% python3 -q
>>> import numpy as np
>>> import numpy.linalg as la
>>> np.set_printoptions(precision=2, suppress=True, linewidth=160, floatmode="fixed")
>>> rd = lambda a: np.round(a, 2) + 0
>>> m1 = np.loadtxt("layer1.csv", delimiter=",")
>>> m1
array([[-2.00, -2.00, -3.00],
       [ 0.00,  0.00,  0.00],
       [-6.00, -6.00, -9.00],
       [-6.00, -6.00, -9.00]])
>>> # rank 1
>>> rd(la.norm(m1, 2))
np.float64(17.97)
>>> rd(la.norm(m1, 1)), rd(la.norm(m1, np.inf))
(np.float64(21.0), np.float64(21.0))
>>> rd(la.norm(m1, "nuc"))
np.float64(17.97)
>>> rd(la.norm(m1[0], 1)), rd(la.norm(m1[0], np.inf))
(np.float64(7.0), np.float64(3.0))
>>> print(la.norm(m1, axis=1).argmax())
2
>>> [round(float(x), 2) for x in la.svd(m1, compute_uv=False)[:3]]
[17.97, 0.0, 0.0]
>>> la.cond(m1) > 100
np.True_
>>> data = np.loadtxt("data.csv", delimiter=",")
>>> data
array([[-1.00, -1.00,  0.00,  0.00],
       [-1.00, -1.00, -1.00,  0.00],
       [ 0.00, -1.00,  1.00, -1.00],
       [ 0.00,  0.00, -1.00,  0.00]])
>>> vals, evecs = la.eigh(data)
>>> np.unique(vals.round(6) + 0, return_counts=True)[1]
array([1, 1, 1, 1])
>>> rd(la.eigvalsh(data + -3 * np.eye(4)))
array([-5.20, -3.71, -3.00, -1.09])
>>> Y = np.array([[0, 2, 1], [2, 1, 1]])
>>> Z = np.kron(Y, data)
>>> print(Z.shape)
(8, 12)
>>> Z
array([[-0.00, -0.00,  0.00,  0.00, -2.00, -2.00,  0.00,  0.00, -1.00, -1.00,  0.00,  0.00],
       [-0.00, -0.00, -0.00,  0.00, -2.00, -2.00, -2.00,  0.00, -1.00, -1.00, -1.00,  0.00],
       [ 0.00, -0.00,  0.00, -0.00,  0.00, -2.00,  2.00, -2.00,  0.00, -1.00,  1.00, -1.00],
       [ 0.00,  0.00, -0.00,  0.00,  0.00,  0.00, -2.00,  0.00,  0.00,  0.00, -1.00,  0.00],
       [-2.00, -2.00,  0.00,  0.00, -1.00, -1.00,  0.00,  0.00, -1.00, -1.00,  0.00,  0.00],
       [-2.00, -2.00, -2.00,  0.00, -1.00, -1.00, -1.00,  0.00, -1.00, -1.00, -1.00,  0.00],
       [ 0.00, -2.00,  2.00, -2.00,  0.00, -1.00,  1.00, -1.00,  0.00, -1.00,  1.00, -1.00],
       [ 0.00,  0.00, -2.00,  0.00,  0.00,  0.00, -1.00,  0.00,  0.00,  0.00, -1.00,  0.00]])
>>> la.matrix_rank(Z)
np.int64(6)
>>> arr = np.array([[2, 3, 3, -3], [3, 2, 3, 3], [3, 3, 2, 3], [-3, 3, 3, 2]])
>>> # equal to its transpose
>>> def softmax(z):
...     e = np.exp(z - z.max(axis=-1, keepdims=True))
...     return e / e.sum(axis=-1, keepdims=True)
... 
>>> rd(softmax(arr).sum(axis=1))
array([1.00, 1.00, 1.00, 1.00])
>>> rd(softmax(arr[2] + 3))
array([0.30, 0.30, 0.11, 0.30])
>>> rd(softmax(arr[2]))
array([0.30, 0.30, 0.11, 0.30])
>>> scores = arr @ arr.T / np.sqrt(4)
>>> rd(softmax(scores)[2] @ arr)
array([3.00, 2.62, 2.38, 3.00])
>>> softmax(scores).round(6).argmax(axis=1)
array([0, 1, 2, 3])
>>> rd(la.eigvalsh(arr).min())
np.float64(-4.71)
>>> gram = arr.T @ arr
>>> la.matrix_rank(gram)
np.int64(4)
>>> (arr @ arr.T).shape
(4, 4)
>>> np.diag(gram)
array([31, 31, 31, 31])
>>> Q, R = la.qr(arr)
>>> rd(np.abs(np.diag(R)))
array([5.57, 5.13, 1.40, 5.12])
>>> print(rd(R))
[[-5.57 -2.16 -2.16 -1.08]
 [ 0.00  5.13  4.94  1.89]
 [ 0.00  0.00  1.40  0.26]
 [ 0.00  0.00  0.00  5.12]]
>>> rd(np.trace(Q @ Q.T))
np.float64(4.0)
>>> np.allclose(R.T @ R, arr.T @ arr)
True
>>> Q.shape, R.shape
((4, 4), (4, 4))
>>> print(rd(Q @ R))
[[ 2.00  3.00  3.00 -3.00]
 [ 3.00  2.00  3.00  3.00]
 [ 3.00  3.00  2.00  3.00]
 [-3.00  3.00  3.00  2.00]]
>>> M = np.loadtxt("a.csv", delimiter=",")
>>> M
array([[-4.99, -2.39, -3.77, -0.12],
       [ 0.03,  0.02, -0.02,  0.07],
       [ 7.08,  3.48,  5.31, -0.05],
       [ 5.24,  2.62,  3.84, -0.02],
       [-0.40, -0.17, -0.28, -0.01],
       [-3.96, -1.91, -2.97,  0.05],
       [-2.94, -1.48, -2.20, -0.03],
       [-7.49, -3.76, -5.65, -0.04],
       [ 4.94,  2.48,  3.73, -0.01],
       [ 4.20,  2.17,  3.06,  0.08],
       [-7.84, -3.93, -5.91, -0.06]])
>>> Ac = M - M.mean(axis=0)
>>> evecs = la.svd(Ac)[2][:1]
>>> Y = Ac - Ac @ evecs.T @ evecs
>>> print(la.norm(Y, axis=1).round(6).argmax())
0
>>> print(rd(la.norm(Y) / la.norm(Ac)))
0.01
>>> rd(np.cov(Ac @ evecs.T, rowvar=False))
np.float64(51.23)
>>> rd((Ac @ evecs.T).std(axis=0))
array([6.82])
>>> rd(np.diag(evecs.T @ evecs))
array([0.55, 0.14, 0.31, 0.00])
>>> rd(softmax(M[5]))
array([0.02, 0.12, 0.04, 0.83])
>>> scores = M @ M.T / np.sqrt(4)
>>> print(rd(softmax(scores + np.triu(np.full(scores.shape, -np.inf), 1))))
[[1.00 0.00 0.00 0.00 0.00 0.00 0.00 0.00 0.00 0.00 0.00]
 [0.48 0.52 0.00 0.00 0.00 0.00 0.00 0.00 0.00 0.00 0.00]
 [0.00 0.00 1.00 0.00 0.00 0.00 0.00 0.00 0.00 0.00 0.00]
 [0.00 0.00 1.00 0.00 0.00 0.00 0.00 0.00 0.00 0.00 0.00]
 [0.70 0.12 0.01 0.02 0.14 0.00 0.00 0.00 0.00 0.00 0.00]
 [0.98 0.00 0.00 0.00 0.00 0.02 0.00 0.00 0.00 0.00 0.00]
 [0.94 0.00 0.00 0.00 0.00 0.06 0.00 0.00 0.00 0.00 0.00]
 [0.00 0.00 0.00 0.00 0.00 0.00 0.00 1.00 0.00 0.00 0.00]
 [0.00 0.00 1.00 0.00 0.00 0.00 0.00 0.00 0.00 0.00 0.00]
 [0.00 0.00 1.00 0.00 0.00 0.00 0.00 0.00 0.00 0.00 0.00]
 [0.00 0.00 0.00 0.00 0.00 0.00 0.00 0.08 0.00 0.00 0.92]]
>>> left, sig, VT = la.svd(M)
>>> rd(sig)
array([22.77,  0.19,  0.17,  0.09])
>>> Y = left[:, :1] @ np.diag(sig[:1]) @ VT[:1]
>>> la.matrix_rank(Y)
np.int64(1)
>>> la.matrix_rank(M, rtol=0.05)
np.int64(1)
>>> rd(la.norm(M - Y, 2)), rd(sig[1])
(np.float64(0.19), np.float64(0.19))
>>> rd(la.norm(M - Y) / la.norm(M))
np.float64(0.01)
